>>> import numpy as np
>>> from numpy import linalg as LA
>>> np.set_printoptions(precision=3, suppress=True, linewidth=100, sign=" ")
>>> K = np.loadtxt("w.csv", delimiter=",")
>>> K
array([[-1.,  0.,  0.,  0.,  0.,  0.,  0.,  0.,  0.,  0.],
       [ 0., -1.,  0.,  0.,  0.,  0.,  0.,  0.,  0.,  0.],
       [ 0.,  0., -2.,  0.,  0.,  0.,  0.,  0.,  0.,  0.],
       [ 0.,  0.,  0.,  2.,  0.,  0.,  0.,  0.,  0.,  0.],
       [ 0.,  0.,  0.,  0.,  1.,  0.,  0.,  0.,  0.,  0.],
       [ 0.,  0.,  0.,  0.,  0., -1.,  0.,  0.,  0.,  0.],
       [ 0.,  0.,  0.,  0.,  0.,  0., -2.,  0.,  0.,  0.],
       [ 0.,  0.,  0.,  0.,  0.,  0.,  0.,  1.,  0.,  0.],
       [ 0.,  0.,  0.,  0.,  0.,  0.,  0.,  0.,  1.,  0.],
       [ 0.,  0.,  0.,  0.,  0.,  0.,  0.,  0.,  0., -1.]])
>>> # 10 blocks once reordered
>>> np.allclose(K, K.T)
True
>>> np.sort(np.abs(LA.eigvals(K)))
array([ 1.,  1.,  1.,  1.,  1.,  1.,  1.,  2.,  2.,  2.])
>>> LA.matrix_power(K, 4)
array([[  1.,   0.,   0.,   0.,   0.,   0.,   0.,   0.,   0.,   0.],
       [  0.,   1.,   0.,   0.,   0.,   0.,   0.,   0.,   0.,   0.],
       [  0.,   0.,  16.,   0.,   0.,   0.,   0.,   0.,   0.,   0.],
       [  0.,   0.,   0.,  16.,   0.,   0.,   0.,   0.,   0.,   0.],
       [  0.,   0.,   0.,   0.,   1.,   0.,   0.,   0.,   0.,   0.],
       [  0.,   0.,   0.,   0.,   0.,   1.,   0.,   0.,   0.,   0.],
       [  0.,   0.,   0.,   0.,   0.,   0.,  16.,   0.,   0.,   0.],
       [  0.,   0.,   0.,   0.,   0.,   0.,   0.,   1.,   0.,   0.],
       [  0.,   0.,   0.,   0.,   0.,   0.,   0.,   0.,   1.,   0.],
       [  0.,   0.,   0.,   0.,   0.,   0.,   0.,   0.,   0.,   1.]])
>>> np.allclose(K @ K.T, K.T @ K)
True
>>> np.trace(K)
np.float64(-3.0)
>>> W0 = np.load("out6.npy")
>>> W0
array([[ 7,  3,  1,  8,  7,  4,  3,  8],
       [ 0,  8,  1,  9,  1,  0,  8,  5],
       [ 0,  0,  2,  4,  0,  8,  9,  5],
       [ 0,  0,  0,  7,  6,  0,  1,  2],
       [ 0,  0,  0,  0,  1,  5,  3,  2],
       [ 0,  0,  0,  0,  0,  8,  5,  9],
       [ 0,  0,  0,  0,  0,  0,  5,  7],
       [ 0,  0,  0,  0,  0,  0,  0,  8]])
>>> t3 = np.stack([W0, 3 * W0, W0[::-1]])
>>> LA.matrix_rank(t3)
array([ 8,  8,  8])
>>> t3.sum(axis=0)
array([[ 28,  12,   4,  32,  28,  16,  12,  40],
       [  0,  32,   4,  36,   4,   0,  37,  27],
       [  0,   0,   8,  16,   0,  40,  41,  29],
       [  0,   0,   0,  28,  25,   5,   7,  10],
       [  0,   0,   0,   7,  10,  20,  13,  10],
       [  0,   0,   2,   4,   0,  40,  29,  41],
       [  0,   8,   1,   9,   1,   0,  28,  33],
       [  7,   3,   1,   8,   7,   4,   3,  40]])
>>> t3.shape
(3, 8, 8)
>>> LA.norm(t3, axis=(1, 2))
array([  33.526,  100.578,   33.526])
>>> rng = np.random.default_rng(6554)
>>> lab = rng.permutation(8)
>>> lab
array([ 2,  1,  7,  4,  0,  3,  5,  6])
>>> other = W0[lab][:, lab]
>>> np.trace(other)
np.int64(46)
>>> np.round(LA.det(other), 3), round(LA.det(W0[lab]), 3)
(np.float64(250880.0), np.float64(250880.0))
>>> other
array([[ 2,  0,  5,  0,  0,  4,  8,  9],
       [ 1,  8,  5,  1,  0,  9,  0,  8],
       [ 0,  0,  8,  0,  0,  0,  0,  0],
       [ 0,  0,  2,  1,  0,  0,  5,  3],
       [ 1,  3,  8,  7,  7,  8,  4,  3],
       [ 0,  0,  2,  6,  0,  7,  0,  1],
       [ 0,  0,  9,  0,  0,  0,  8,  5],
       [ 0,  0,  7,  0,  0,  0,  0,  5]])
>>> np.allclose(other, W0)
False
>>> np.diag(other)
array([ 2,  8,  8,  1,  7,  7,  8,  5])
>>> sigma = 5 * 0.5 ** np.arange(10)
>>> F = rng.normal(size=(10, 10)) * rng.permutation(sigma)
>>> F.round(3) + 0
array([[ 0.032, -0.979,  1.043,  3.189,  1.285,  0.025, -0.173, -0.004,  0.006,  0.029],
       [ 0.134,  6.259, -0.737, -1.277,  0.573,  0.014,  0.364, -0.004,  0.034,  0.003],
       [-0.142, -0.631, -0.106,  0.211, -1.459,  0.017, -0.089,  0.001, -0.04 , -0.176],
       [ 0.112, -1.909, -0.677,  2.726, -1.633, -0.008,  0.279, -0.009, -0.03 ,  0.154],
       [-0.015, -1.508,  0.895,  0.159,  1.897,  0.003,  0.077,  0.01 , -0.044, -0.019],
       [ 0.148, -5.988, -0.238, -4.089,  1.067, -0.008,  0.161,  0.011,  0.02 , -0.013],
       [ 0.004,  5.755, -0.473,  1.1  ,  1.272, -0.005,  0.155,  0.002,  0.026,  0.063],
       [ 0.122,  1.307, -0.123, -1.293, -1.746, -0.01 ,  0.132, -0.022,  0.017, -0.053],
       [ 0.059,  0.149,  0.202, -2.196, -0.159,  0.015, -0.293, -0.006,  0.   ,  0.04 ],
       [ 0.191, -4.585, -0.105,  4.627,  2.44 , -0.025, -0.557, -0.005, -0.032, -0.041]])
>>> other = F / LA.norm(F, axis=1, keepdims=True)
>>> C2 = other @ other.T
>>> np.argwhere(np.triu(np.abs(C2) > 0.95, 1))
array([], shape=(0, 2), dtype=int64)
>>> C2[1]
array([-0.427,  1.   , -0.478, -0.644, -0.549, -0.662,  0.919,  0.546,  0.235, -0.738])
>>> (np.abs(C2) > 0.9).astype(int)
array([[ 1,  0,  0,  0,  0,  0,  0,  0,  0,  0],
       [ 0,  1,  0,  0,  0,  0,  1,  0,  0,  0],
       [ 0,  0,  1,  0,  0,  0,  0,  0,  0,  0],
       [ 0,  0,  0,  1,  0,  0,  0,  0,  0,  0],
       [ 0,  0,  0,  0,  1,  0,  0,  0,  0,  0],
       [ 0,  0,  0,  0,  0,  1,  0,  0,  0,  0],
       [ 0,  1,  0,  0,  0,  0,  1,  0,  0,  0],
       [ 0,  0,  0,  0,  0,  0,  0,  1,  0,  1],
       [ 0,  0,  0,  0,  0,  0,  0,  0,  1,  0],
       [ 0,  0,  0,  0,  0,  0,  0,  1,  0,  1]])
>>> r0 = np.array([0, 1])
>>> np.convolve(F[6], r0)
array([ 0.   ,  0.004,  5.755, -0.473,  1.1  ,  1.272, -0.005,  0.155,  0.002,  0.026,  0.063])
>>> W1 = np.array([[0, 4, 3],
...     [-2, 1, -3],
...     [4, -5, 4],
...     [-1, -3, 5],
...     [-5, -4, -2],
...     [-4, 1, -2],
...     [2, 0, 5],
...     [2, -3, -3],
...     [0, 4, -5],
...     [-3, 2, 4]])
>>> coef = np.array([-1, -2, -2])
>>> hid = np.maximum(F @ W1 + coef, 0)
>>> LA.matrix_rank(hid)
np.int64(3)
>>> cent = np.array([[2, 0], [0, 1], [0, 1]])
>>> (hid @ cent).round(6).argmax(axis=1)
array([ 1,  1,  0,  1,  1,  0,  0,  0,  1,  1])
>>> W1 @ cent
array([[  0,   7],
       [ -4,  -2],
       [  8,  -1],
       [ -2,   2],
       [-10,  -6],
       [ -8,  -1],
       [  4,   5],
       [  4,  -6],
       [  0,  -1],
       [ -6,   6]])
>>> feats = np.load("block11.npy")
>>> feats
array([[ 18,   9, -12,   0,  15,   3],
       [  9,   5,  -5,  -3,   7,   4],
       [-12,  -5,  10,  -6, -11,   3],
       [  0,  -3,  -6,  18,   3, -15],
       [ 15,   7, -11,   3,  13,   0],
       [  3,   4,   3, -15,   0,  13]])
>>> vals, evecs = LA.eigh(feats)
>>> (vals > 1e-8).sum(), (vals < -1e-8).sum()
(np.int64(2), np.int64(0))
>>> np.round(LA.eigvalsh(feats @ feats), 3) + 0
array([    0.   ,     0.   ,     0.   ,     0.   ,  1083.057,  1943.943])
>>> LA.eigvalsh(feats + 2 * np.eye(6))
array([  2.  ,   2.  ,   2.  ,   2.  ,  34.91,  46.09])
>>> np.abs(np.diag(LA.qr(feats)[1])) > 1e-9
array([ True,  True, False, False, False, False])
>>> round(np.trace(LA.pinv(feats) @ feats), 3)
np.float64(2.0)
>>> np.unique(feats.round(6), axis=0).shape
(6, 6)
